$ ipython --no-banner

In [1]: import numpy as np

In [2]: import numpy.linalg as la

In [3]: np.set_printoptions(precision=4, suppress=True, linewidth=120, sign=" ")

In [4]: out = np.array([[-2]])

In [5]: C = np.array([[4, 0, -5, -3, -2, -5],
   ...:     [-1, 2, -5, 3, 4, -3],
   ...:     [-3, 4, 5, 0, -4, 4],
   ...:     [2, -2, 4, 4, 1, 1],
   ...:     [-3, 1, 4, 2, 4, 0],
   ...:     [-5, -4, -4, 3, 1, 0]])

In [6]: J = np.block([[out, np.array([[3, 1, 2, 9, 4, 0]])], [np.zeros((6, 1)), C]])

In [7]: print(J)
[[-2.  3.  1.  2.  9.  4.  0.]
 [ 0.  4.  0. -5. -3. -2. -5.]
 [ 0. -1.  2. -5.  3.  4. -3.]
 [ 0. -3.  4.  5.  0. -4.  4.]
 [ 0.  2. -2.  4.  4.  1.  1.]
 [ 0. -3.  1.  4.  2.  4.  0.]
 [ 0. -5. -4. -4.  3.  1.  0.]]

In [8]: rng = np.random.default_rng(89)

In [9]: out = J + rng.integers(-2, 3, (7, 5)) @ rng.integers(-2, 3, (5, 7))

In [10]: print(out)
[[ -2.   1.   2.   1.  12.   6.   5.]
 [  0.   6.  -4.  -6.  -1.  -5.  -5.]
 [  6.  -5.   8. -10.  13.  -1.  -5.]
 [  1.  -7.  10.   0.   4.  -1.   4.]
 [ -1.   1.  -4.   8.   3.   3.   9.]
 [ -4.   0.  -4.   1.  -3.   5.  -5.]
 [ -2.  -3.  -9.  -3.   2.   1.   3.]]

In [11]: print(np.round(la.svd(out - J, compute_uv=False), 4) + 0)
[ 19.8447  12.7738   8.5788   6.0339   1.0073   0.       0.    ]

In [12]: print(np.abs(out - J).sum(axis=1))
[ 14.  12.  38.  23.  19.  26.  14.]
